$ ipython --no-banner

In [1]: import numpy as np

In [2]: from numpy import linalg as LA

In [3]: np.set_printoptions(precision=3, suppress=True, linewidth=200, legacy="1.25")

In [4]: B = np.array([[6, 9], [0, 4]])

In [5]: C = np.array([[-3, 1], [-2, 1]])

In [6]: W0 = np.kron(B, C)

In [7]: W0
Out[7]: 
array([[-18,   6, -27,   9],
       [-12,   6, -18,   9],
       [  0,   0, -12,   4],
       [  0,   0,  -8,   4]])

In [8]: w, V = LA.eig(W0)

In [9]: np.round(W0 @ V[:, 0] - w[0] * V[:, 0], 3) + 0
Out[9]: array([0., 0., 0., 0.])

In [10]: np.sort(LA.eigvals(LA.inv(W0)))
Out[10]: array([-0.104, -0.069,  0.402,  0.604])

In [11]: np.sort(LA.eigvals(W0.T))
Out[11]: array([-14.485,  -9.657,   1.657,   2.485])

In [12]: np.round(LA.norm(W0[2], 1), 3), round(float(LA.norm(W0[2], np.inf)), 3)
Out[12]: (16.0, 12.0)

In [13]: LA.norm(W0, axis=1).argmax()
Out[13]: 0

In [14]: np.round(LA.norm(W0, 2), 3)
Out[14]: 43.808

In [15]: LA.norm(W0, axis=1)
Out[15]: array([34.205, 24.187, 12.649,  8.944])

In [16]: np.round(LA.norm(W0, 1), 3), np.round(LA.norm(W0, np.inf), 3)
Out[16]: (65.0, 60.0)

In [17]: round(LA.norm(W0[2] - W0[0]), 3)
Out[17]: 24.698

In [18]: round(float(LA.norm(W0) ** 2 / LA.norm(W0, 2) ** 2), 3)
Out[18]: 1.04

In [19]: Q = W0.astype(float).copy()

In [20]: for j in range(4):
    ...:     Q[:, j] -= Q[:, :j] @ (Q[:, :j].T @ Q[:, j])
    ...:     Q[:, j] /= LA.norm(Q[:, j])
    ...: 

In [21]: Q.round(3) + 0
Out[21]: 
array([[-0.832, -0.555,  0.   ,  0.   ],
       [-0.555,  0.832,  0.   ,  0.   ],
       [ 0.   ,  0.   , -0.832, -0.555],
       [ 0.   ,  0.   , -0.555,  0.832]])

In [22]: np.round(Q.T @ Q, 3) + 0
Out[22]: 
array([[1., 0., 0., 0.],
       [0., 1., 0., 0.],
       [0., 0., 1., 0.],
       [0., 0., 0., 1.]])

In [23]: np.round(Q.T @ W0, 3) + 0
Out[23]: 
array([[ 21.633,  -8.321,  32.45 , -12.481],
       [  0.   ,   1.664,   0.   ,   2.496],
       [  0.   ,   0.   ,  14.422,  -5.547],
       [  0.   ,   0.   ,   0.   ,   1.109]])

In [24]: M = np.array([[1, -2, 4, -8], [1, -1, 1, -1], [1, 0, 0, 0]])

In [25]: # row 0 is much longer than the rest

In [26]: B = M / LA.norm(M, axis=1)
Traceback (most recent call last):
  Cell In[26], line 1
    B = M / LA.norm(M, axis=1)
ValueError: operands could not be broadcast together with shapes (3,4) (3,) 


In [27]: B = M / LA.norm(M, axis=1, keepdims=True)

In [28]: cov = B @ B.T

In [29]: np.argwhere(np.triu(np.abs(cov) > 0.95, 1))
Out[29]: array([], shape=(0, 2), dtype=int64)

In [30]: cov
Out[30]: 
array([[1.   , 0.813, 0.108],
       [0.813, 1.   , 0.5  ],
       [0.108, 0.5  , 1.   ]])

In [31]: cov[0]
Out[31]: array([1.   , 0.813, 0.108])

In [32]: (cov - 2 * np.eye(3)).round(6).argmax(axis=1)
Out[32]: array([1, 0, 1])

In [33]: (np.abs(cov) > 0.9).astype(int)
Out[33]: 
array([[1, 0, 0],
       [0, 1, 0],
       [0, 0, 1]])

In [34]: ang = np.radians(90)

In [35]: r_ = np.eye(4)

In [36]: r_[0, 0] = r_[3, 3] = np.cos(ang)

In [37]: r_[0, 3], r_[3, 0] = -np.sin(ang), np.sin(ang)

In [38]: r_.round(3) + 0
Out[38]: 
array([[ 0.,  0.,  0., -1.],
       [ 0.,  1.,  0.,  0.],
       [ 0.,  0.,  1.,  0.],
       [ 1.,  0.,  0.,  0.]])

In [39]: B = M @ r_.T

In [40]: LA.svd(M, compute_uv=False), LA.svd(B, compute_uv=False)
Out[40]: (array([9.365, 1.404, 0.569]), array([9.365, 1.404, 0.569]))

In [41]: np.allclose(M @ M.T, B @ B.T)
Out[41]: True

In [42]: np.allclose(LA.norm(M, axis=1), LA.norm(B, axis=1))
Out[42]: True

In [43]: np.abs(B - M).max(axis=0)
Out[43]: array([7., 0., 0., 9.])

In [44]: f, g = M[0], M[1]

In [45]: f @ f
Out[45]: 85

In [46]: p = (f @ g) / (f @ f) * f

In [47]: round(LA.norm(f + g) ** 2 + LA.norm(f - g) ** 2, 3)
Out[47]: 178.0

In [48]: np.outer(f, g)
Out[48]: 
array([[ 1, -1,  1, -1],
       [-2,  2, -2,  2],
       [ 4, -4,  4, -4],
       [-8,  8, -8,  8]])

In [49]: blk = np.stack([M, -2 * M, M[::-1]])

In [50]: np.einsum("bij,cij->bc", blk, blk)
Out[50]: 
array([[  90, -180,    6],
       [-180,  360,  -12],
       [   6,  -12,   90]])

In [51]: blk.sum(axis=0)
Out[51]: 
array([[ 0,  2, -4,  8],
       [ 0,  0,  0,  0],
       [ 0, -2,  4, -8]])

In [52]: LA.matrix_rank(blk.reshape(3, -1))
Out[52]: 2

In [53]: U, sig, Vt = LA.svd(M, full_matrices=False)

In [54]: np.cumsum(sig ** 2) / np.sum(sig ** 2)
Out[54]: array([0.974, 0.996, 1.   ])

In [55]: np.abs(Vt[0])
Out[55]: array([0.125, 0.229, 0.439, 0.86 ])

In [56]: round(np.sqrt((sig ** 2).sum()), 3), round(float(LA.norm(M)), 3)
Out[56]: (9.487, 9.487)

In [57]: (sig > 1e-8).sum()
Out[57]: 3

In [58]: np.round(U.T @ U, 3) + 0
Out[58]: 
array([[1., 0., 0.],
       [0., 1., 0.],
       [0., 0., 1.]])

In [59]: mat = np.load("a.npy")

In [60]: mat
Out[60]: 
array([[-0.444,  0.215,  0.528, -0.691],
       [-0.099, -0.28 , -0.747, -0.595],
       [ 0.049,  0.935, -0.351, -0.009],
       [-0.889, -0.024, -0.201,  0.411]])

In [61]: # columns are unit length and at right angles

In [62]: f = np.array([3, 2, 0, -2])

In [63]: B = mat + np.outer(f, np.eye(4)[3])

In [64]: B
Out[64]: 
array([[-0.444,  0.215,  0.528,  2.309],
       [-0.099, -0.28 , -0.747,  1.405],
       [ 0.049,  0.935, -0.351, -0.009],
       [-0.889, -0.024, -0.201, -1.589]])

In [65]: LA.matrix_rank(B - mat)
Out[65]: 1

In [66]: LA.matrix_rank(LA.inv(B) - LA.inv(mat), tol=1e-8)
Out[66]: 1

In [67]: B = mat / np.sqrt((mat ** 2).mean(axis=1, keepdims=True))

In [68]: LA.matrix_rank(mat - mat.mean(axis=1, keepdims=True))
Out[68]: 3

In [69]: LA.norm(B, axis=1)
Out[69]: array([2., 2., 2., 2.])

In [70]: LA.matrix_rank(B) == LA.matrix_rank(mat)
Out[70]: True

In [71]: rng = np.random.default_rng(324)

In [72]: lab = rng.permutation(4)

In [73]: lab
Out[73]: array([0, 2, 3, 1])

In [74]: B = mat[lab][:, lab]

In [75]: round(LA.det(B), 3), round(float(LA.det(mat[lab])), 3)
Out[75]: (-1.0, -1.0)

In [76]: np.sort(np.abs(LA.eigvals(B)))
Out[76]: array([1., 1., 1., 1.])

In [77]: E = np.load("w.npy")

In [78]: E
Out[78]: 
array([[-0.112, -1.846,  0.735],
       [-0.112,  1.457, -0.847],
       [-0.006, -2.626,  1.308],
       [-0.047, -1.833,  0.721],
       [ 0.032, -3.872,  1.869],
       [-0.055,  0.668, -0.152],
       [ 0.055, -2.387,  1.147],
       [ 0.063, -2.061,  0.883],
       [-0.08 ,  0.347,  0.046],
       [-0.03 ,  2.392, -1.176],
       [-0.27 , -2.231,  1.093],
       [-0.107,  0.375,  0.035],
       [ 0.054,  0.862, -0.336],
       [-0.011,  0.094, -0.003],
       [ 0.165,  0.73 , -0.375],
       [ 0.03 , -1.034,  0.465],
       [ 0.024, -2.965,  1.363],
       [-0.086,  0.179,  0.204],
       [-0.07 , -0.298,  0.188],
       [ 0.082,  4.068, -2.094],
       [ 0.032,  0.135, -0.058],
       [-0.01 , -2.39 ,  1.199],
       [ 0.084,  2.83 , -1.271],
       [-0.144,  1.483, -0.807],
       [-0.065,  0.639, -0.326],
       [-0.007, -2.969,  1.503],
       [-0.023,  0.928, -0.395],
       [ 0.01 , -3.072,  1.65 ],
       [-0.271, -0.448,  0.079]])

In [79]: Xc = E - E.mean(axis=0)

In [80]: U, sig, Vt = LA.svd(Xc, full_matrices=False)

In [81]: Vt[0] * np.sign(Vt[0, np.abs(Vt[0]).argmax()])
Out[81]: array([ 0.002,  0.9  , -0.435])

In [82]: (np.sign(U[:, 0]) == np.sign(U[0, 0])).astype(int)
Out[82]: array([1, 0, 1, 1, 1, 0, 1, 1, 0, 0, 1, 0, 0, 0, 0, 1, 1, 0, 0, 0, 0, 1, 0, 0, 0, 1, 0, 1, 0])

In [83]: np.round(Xc.mean(axis=0), 3) + 0
Out[83]: array([0., 0., 0.])

In [84]: np.abs(U[:, 0]).argmax()
Out[84]: 19

In [85]: np.searchsorted(np.cumsum(sig ** 2) / (sig ** 2).sum(), 0.9) + 1
Out[85]: 1
